>>> import numpy as np
>>> import numpy.linalg as la
>>> np.set_printoptions(suppress=True, linewidth=200)
>>> A = np.load("arr.npy")
>>> A.round(2)
array([[ 0.13, -0.13,  0.31],
       [-0.13,  0.13, -0.31],
       [ 0.31, -0.31,  0.73]])
>>> # applying it twice changes nothing
>>> w, evecs = la.eigh(A)
>>> print(np.round(np.abs(evecs[:, -1]), 2))
[0.37 0.37 0.86]
>>> np.unique(w.round(6) + 0, return_counts=True)[1]
array([2, 1])
>>> np.round(w.sum(), 2), np.trace(A)
(np.float64(1.0), np.float64(1.0))
>>> Uu, sigma, Vt = la.svd(A)
>>> evecs = Vt[:(sigma > 1e-8).sum()]
>>> rng = np.random.default_rng(53)
>>> x = A[1] + 4 * A[0] + rng.integers(2) * np.eye(3)[2]
>>> print(x.round(2))
[ 0.4  -0.4   1.94]
>>> round(la.norm(x - evecs.T @ evecs @ x), 2)
np.float64(0.52)
>>> M = np.load("sample0.npy")
>>> M
array([[ 0.78,  0.03, -1.06],
       [-1.39, -0.39,  0.71],
       [ 1.09, -0.02, -1.74],
       [ 1.82,  0.57, -0.41],
       [ 3.76,  0.28, -2.67],
       [-0.74, -0.09,  0.95],
       [-2.56, -0.28,  1.69],
       [-0.38, -0.15,  0.1 ],
       [-5.6 , -0.78,  3.83],
       [-1.44, -0.53,  0.16],
       [ 0.71, -0.27, -1.32],
       [ 0.25,  0.06, -0.29],
       [-0.38, -0.1 ,  0.16],
       [-2.08, -0.09,  0.97],
       [-3.93,  0.27,  3.78],
       [ 1.42,  0.12, -1.69],
       [-3.98, -0.11,  3.57],
       [-1.57, -0.09,  2.03],
       [ 4.37,  0.24, -3.73],
       [ 0.47,  0.18, -0.29],
       [-2.65, -0.24,  2.07],
       [-1.3 , -0.26,  1.18],
       [ 0.28, -0.17, -0.7 ],
       [-5.69, -0.57,  3.99],
       [ 2.38,  0.2 , -1.87],
       [ 0.79, -0.11, -0.55],
       [-0.22,  0.01,  0.22]])
>>> np.round(M.mean(axis=0), 2)
array([-0.58, -0.08,  0.34])
>>> M[:, 3]
Traceback (most recent call last):
  File "<python-input-19>", line 1, in <module>
    M[:, 3]
    ~^^^^^^
IndexError: index 3 is out of bounds for axis 1 with size 3
>>> M[27]
Traceback (most recent call last):
  File "<python-input-20>", line 1, in <module>
    M[27]
    ~^^^^
IndexError: index 27 is out of bounds for axis 0 with size 27
>>> np.round(la.norm(M), 2)
np.float64(16.7)
>>> J = np.load("x.npy")
>>> J
array([[-3.,  3.,  2., -2.],
       [ 0.,  0.,  2., -2.],
       [-3.,  3.,  6., -6.],
       [-3.,  3.,  4., -4.]])
>>> # null space of dimension 2
>>> Y = J / la.norm(J, axis=1, keepdims=True)
>>> C2 = Y @ Y.T
>>> np.argwhere(np.triu(np.abs(C2) > 0.95, 1))
array([[2, 3]])
>>> C2.round(2)
array([[1.  , 0.55, 0.87, 0.94],
       [0.55, 1.  , 0.89, 0.8 ],
       [0.87, 0.89, 1.  , 0.98],
       [0.94, 0.8 , 0.98, 1.  ]])
